% python3 -q
>>> import numpy as np
>>> import numpy.linalg as la
>>> np.set_printoptions(precision=2, suppress=True, linewidth=120, floatmode="fixed")
>>> def rnd(a):
...     return np.round(a, 2) + 0
... 
>>> X = np.load("mat.npy")
>>> print(X)
[[ 1  0]
 [-1  1]]
>>> # triangular, det is the product of the diagonal
>>> rnd(np.sort(np.abs(la.eigvals(X))))
array([1.00, 1.00])
>>> assert X == X.T
Traceback (most recent call last):
  File "<python-input-8>", line 1, in <module>
    assert X == X.T
           ^^^^^^^^
ValueError: The truth value of an array with more than one element is ambiguous. Use a.any() or a.all()
>>> X @ X
array([[ 1,  0],
       [-2,  1]])
>>> rnd(la.det(X))
np.float64(1.0)
>>> (X - X.T) / 2
array([[ 0.00,  0.50],
       [-0.50,  0.00]])
>>> np.trace(X)
np.int64(2)
>>> print(rnd(np.abs(la.eigvals(X)).max()))
1.0
>>> np.allclose(X @ X.T, X.T @ X)
False
>>> np.allclose(X, X.T)
False
>>> r0 = np.array([-8, -6])
>>> Y = X + np.outer(r0, np.eye(2)[1])
>>> rnd(la.det(Y) / la.det(X)), rnd(1 + la.solve(X, r0)[1])
(np.float64(-13.0), np.float64(-13.0))
>>> la.matrix_rank(Y - X)
np.int64(1)
>>> la.matrix_rank(la.inv(Y) - la.inv(X), tol=1e-8)
np.int64(1)
>>> Y = X / la.norm(X, axis=1, keepdims=True)
>>> cov = Y @ Y.T
>>> rnd(la.norm(Y, axis=1))
array([1.00, 1.00])
>>> np.degrees(np.arccos(np.clip(cov[1, 0], -1, 1)))
np.float64(135.0)
>>> Y = np.array([[1, 0, -1], [0, -1, 2]])
>>> np.vstack([X, Y.T]).shape
(5, 2)
>>> np.einsum("ij->j", X)
array([0, 1])
>>> np.einsum("ij,ij->i", X, X)
array([1, 2])
>>> la.matrix_rank(np.vstack([X, Y.T]))
np.int64(2)
>>> Y @ X
Traceback (most recent call last):
  File "<python-input-30>", line 1, in <module>
    Y @ X
    ~~^~~
ValueError: matmul: Input operand 1 has a mismatch in its core dimension 0, with gufunc signature (n?,k),(k,m?)->(n?,m?) (size 2 is different from 3)
>>> la.matrix_rank(X @ Y)
np.int64(2)
>>> la.matrix_power(X - np.diag(np.diag(X)), 2)
array([[0, 0],
       [0, 0]])
>>> arr = np.load("x.npy")
>>> arr
array([[ 1.00, -0.17, -0.16],
       [-0.94,  0.45,  0.41],
       [-1.00,  0.96,  0.93],
       [-1.00,  0.49,  0.45],
       [-0.40,  0.63,  0.56],
       [-0.64, -0.05, -0.04],
       [-1.00,  0.99,  0.98],
       [ 0.79,  0.04,  0.03],
       [-1.00, -0.69, -0.61],
       [ 0.99, -0.58, -0.53]])
>>> d = la.norm(arr[:, None] - arr[None], axis=-1)
>>> print((d + 1e9 * np.eye(10)).round(6).argmin(axis=1))
[7 3 6 1 1 1 2 0 5 0]
>>> print(rnd(la.norm(arr, axis=1)))
[1.03 1.12 1.67 1.20 0.93 0.64 1.71 0.79 1.36 1.26]
>>> d.shape
(10, 10)
>>> rnd(d[3])
array([2.19, 0.08, 0.67, 0.00, 0.63, 0.81, 0.73, 1.89, 1.59, 2.46])
>>> np.flatnonzero(d[3] < d.mean() / 2)
array([1, 2, 3, 4])
>>> rnd(la.norm(arr - arr.mean(axis=0), axis=1))
array([1.42, 0.70, 1.25, 0.78, 0.56, 0.48, 1.30, 1.14, 1.39, 1.69])
